% ipython --no-banner

In [1]: import numpy as np

In [2]: import numpy.linalg as la

In [3]: np.set_printoptions(precision=1, suppress=True, linewidth=200, legacy="1.25")

In [4]: A = np.loadtxt("layer14.csv", delimiter=",")

In [5]: A
Out[5]: 
array([[4., 1., 1.],
       [1., 4., 1.],
       [1., 1., 4.]])

In [6]: w, vecs = la.eigh(A)

In [7]: np.abs(vecs[:, -1])
Out[7]: array([0.6, 0.6, 0.6])

In [8]: la.eigvalsh(A @ A)
Out[8]: array([ 9.,  9., 36.])

In [9]: la.svd(A, compute_uv=False)
Out[9]: array([6., 3., 3.])

In [10]: np.round(vecs.T @ vecs, 1) + 0
Out[10]: 
array([[1., 0., 0.],
       [0., 1., 0.],
       [0., 0., 1.]])

In [11]: la.eigvalsh(A + 4 * np.eye(3))
Out[11]: array([ 7.,  7., 10.])

In [12]: w.sum(), np.trace(A)
Out[12]: (12.0, 12.0)

In [13]: (w > 1e-8).sum(), (w < -1e-8).sum()
Out[13]: (3, 0)

In [14]: Q = A.astype(float).copy()

In [15]: for j in range(3):
    ...:     Q[:, j] -= Q[:, :j] @ (Q[:, :j].T @ Q[:, j])
    ...:     Q[:, j] /= la.norm(Q[:, j])
    ...: 

In [16]: np.round(Q.T @ A, 1) + 0
Out[16]: 
array([[4.2, 2.1, 2.1],
       [0. , 3.7, 1.2],
       [0. , 0. , 3.5]])

In [17]: w, vecs = la.eigh(A)

In [18]: x0 = np.array([0, 3, 1])

In [19]: vecs * np.abs(w) @ vecs.T
Out[19]: 
array([[4., 1., 1.],
       [1., 4., 1.],
       [1., 1., 4.]])

In [20]: la.eigvalsh(A[1:, 1:])
Out[20]: array([3., 5.])

In [21]: vecs * np.sqrt(w) @ vecs.T
Out[21]: 
array([[2. , 0.2, 0.2],
       [0.2, 2. , 0.2],
       [0.2, 0.2, 2. ]])

In [22]: x0 @ A @ x0 / (x0 @ x0), np.round(w[0], 1), w[-1]
Out[22]: (4.6, 3.0, 6.0)

In [23]: x0 @ A @ x0
Out[23]: 46.0

In [24]: (np.sign(vecs[:, -1].round(6)) == np.sign(vecs[0, -1].round(6))).astype(int)
Out[24]: array([1, 1, 1])

In [25]: def softmax(z):
    ...:     e = np.exp(z - z.max(axis=-1, keepdims=True))
    ...:     return e / e.sum(axis=-1, keepdims=True)
    ...: 

In [26]: np.round(softmax(10 * A[2]), 1) + 0
Out[26]: array([0., 0., 1.])

In [27]: softmax(A).sum(axis=1)
Out[27]: array([1., 1., 1.])

In [28]: np.round(softmax(A[2] + 3), 1) + 0
Out[28]: array([0. , 0. , 0.9])

In [29]: S = A @ A.T / np.sqrt(3)

In [30]: np.round(softmax(S + np.triu(np.full(S.shape, -np.inf), 1)), 1) + 0
Out[30]: 
array([[1., 0., 0.],
       [0., 1., 0.],
       [0., 0., 1.]])

In [31]: softmax(S).round(6).argmax(axis=1)
Out[31]: array([0, 1, 2])

In [32]: A @ (-1.0) ** np.arange(3)
Out[32]: array([ 4., -2.,  4.])

In [33]: np.sort(np.abs(np.fft.fft(A[0]))), np.sort(la.svd(A, compute_uv=False))
Out[33]: (array([3., 3., 6.]), array([3., 3., 6.]))

In [34]: A @ np.ones(3)
Out[34]: array([6., 6., 6.])

In [35]: np.fft.fft(A[0])
Out[35]: array([6.+0.j, 3.+0.j, 3.+0.j])

In [36]: np.allclose(A @ A.T, A.T @ A)
Out[36]: True

In [37]: (A @ A)[0]
Out[37]: array([18.,  9.,  9.])

In [38]: other = np.array([[5, -6], [1, -5]])

In [39]: W2 = np.array([[4, 1, 2], [0, -4, 5], [1, -5, 1]])

In [40]: m1 = np.kron(other, W2)

In [41]: m1
Out[41]: 
array([[ 20,   5,  10, -24,  -6, -12],
       [  0, -20,  25,   0,  24, -30],
       [  5, -25,   5,  -6,  30,  -6],
       [  4,   1,   2, -20,  -5, -10],
       [  0,  -4,   5,   0,  20, -25],
       [  1,  -5,   1,  -5,  25,  -5]])

In [42]: np.trace(m1)
Out[42]: 0

In [43]: round(float(np.abs(la.eigvals(m1)).max()), 1)
Out[43]: 20.5

In [44]: (m1 - m1.T) / 2
Out[44]: 
array([[  0. ,   2.5,   2.5, -14. ,  -3. ,  -6.5],
       [ -2.5,   0. ,  25. ,  -0.5,  14. , -12.5],
       [ -2.5, -25. ,   0. ,  -4. ,  12.5,  -3.5],
       [ 14. ,   0.5,   4. ,   0. ,  -2.5,  -2.5],
       [  3. , -14. , -12.5,   2.5,   0. , -25. ],
       [  6.5,  12.5,   3.5,   2.5,  25. ,   0. ]])

In [45]: m1 @ m1
Out[45]: 
array([[ 342, -190,  285,    0,    0,    0],
       [  95, -171, -285,    0,    0,    0],
       [  95,  304, -418,    0,    0,    0],
       [   0,    0,    0,  342, -190,  285],
       [   0,    0,    0,   95, -171, -285],
       [   0,    0,    0,   95,  304, -418]])

In [46]: np.sort(np.abs(la.eigvals(m1)))
Out[46]: array([19.2, 19.2, 20.5, 20.5, 20.5, 20.5])

In [47]: np.allclose(m1 @ m1.T, m1.T @ m1)
Out[47]: False
